>>> import numpy as np
>>> import numpy.linalg as la
>>> np.set_printoptions(precision=2, suppress=True, linewidth=140, legacy="1.25")
>>> F = np.load("out8.npy")
>>> print(F)
[[-2  1  2]
 [ 1  2 -1]
 [-2 -1  2]]
>>> print(np.unique(F.round(6), axis=0).shape)
(3, 3)
>>> print(np.abs(np.diag(la.qr(F)[1])) > 1e-9)
[ True  True False]
>>> try:
...     la.inv(F)
... except la.LinAlgError as e:
...     print(e)
... 
Singular matrix
>>> print(la.lstsq(F[:-1].T, F[-1])[2])
2
>>> hat = np.triu(np.array([[-2, -2, 1], [2, -1, -1], [2, 2, 1]]), 1) + np.eye(3)
>>> A2 = hat @ F @ la.inv(hat)
>>> print(np.round(np.poly(A2), 2) + 0)
[ 1. -2. -2.  0.]
>>> print(la.matrix_rank(A2))
2
>>> data = np.load("x.npy")
>>> print(data)
[[ 22.33   2.66  -8.74]
 [-27.71  15.1    6.87]
 [ 23.8   12.65  -6.25]
 [ 16.25 -21.4    1.52]
 [-43.05 -11.55   2.76]
 [ 18.4   -0.03   3.87]
 [  3.57  -8.18   5.32]
 [ -9.92  19.54  -4.14]
 [ 19.5    8.47  -2.33]
 [ -8.55   1.54   5.65]
 [ -9.56  -9.93   4.12]
 [ 20.08  -4.46  -4.6 ]
 [  6.17 -15.37   6.27]
 [-23.01 -27.6    7.8 ]
 [ 12.05  30.25   8.65]
 [ 13.44  -3.47   1.  ]
 [-19.96 -10.48   7.86]
 [ 28.31 -36.46  30.5 ]
 [ 12.12 -10.94   3.02]
 [ 23.49  -3.59   3.86]
 [ 16.32  -9.62  -9.5 ]]
>>> th = np.radians(180)
>>> Rm = np.eye(3)
>>> Rm[1, 1] = Rm[0, 0] = np.cos(th)
>>> Rm[1, 0], Rm[0, 1] = -np.sin(th), np.sin(th)
>>> print(Rm.round(2) + 0)
[[-1.  0.  0.]
 [ 0. -1.  0.]
 [ 0.  0.  1.]]
>>> A2 = data @ Rm.T
>>> print(A2)
[[-22.33  -2.66  -8.74]
 [ 27.71 -15.1    6.87]
 [-23.8  -12.65  -6.25]
 [-16.25  21.4    1.52]
 [ 43.05  11.55   2.76]
 [-18.4    0.03   3.87]
 [ -3.57   8.18   5.32]
 [  9.92 -19.54  -4.14]
 [-19.5   -8.47  -2.33]
 [  8.55  -1.54   5.65]
 [  9.56   9.93   4.12]
 [-20.08   4.46  -4.6 ]
 [ -6.17  15.37   6.27]
 [ 23.01  27.6    7.8 ]
 [-12.05 -30.25   8.65]
 [-13.44   3.47   1.  ]
 [ 19.96  10.48   7.86]
 [-28.31  36.46  30.5 ]
 [-12.12  10.94   3.02]
 [-23.49   3.59   3.86]
 [-16.32   9.62  -9.5 ]]
>>> print(np.allclose(la.norm(data, axis=1), la.norm(A2, axis=1)))
True
>>> vec = np.array([1, 3, 3])
>>> target = data @ vec
>>> coef, lr = np.zeros(3), 1 / la.norm(data, 2) ** 2
>>> for i in range(50):
...     coef -= lr * data.T @ (data @ coef - target)
...     if i % 10 == 0: print(i, round(la.norm(data @ coef - target), 2))
... 
0 120.39
10 27.51
20 6.85
30 1.7
40 0.42
>>> print(round(la.cond(data), 2))
2.77
>>> print(coef)
[1. 3. 3.]
>>> print(round(float(la.norm(F, "nuc")), 2))
6.63
>>> print(la.norm(F, axis=0))
[3.   2.45 3.  ]
>>> print(np.round(la.norm(F, 2), 2))
4.32
>>> print(round(float(la.norm(F[0] - F[1])), 2))
4.36
>>> print(F[0] @ F[1])
-2
>>> print(round(la.norm(F) ** 2 / la.norm(F, 2) ** 2, 2))
1.29
>>> print(round(la.norm(F, 1), 2), np.round(la.norm(F, np.inf), 2))
5.0 5.0
>>> print(la.norm(F, axis=1))
[3.   2.45 3.  ]
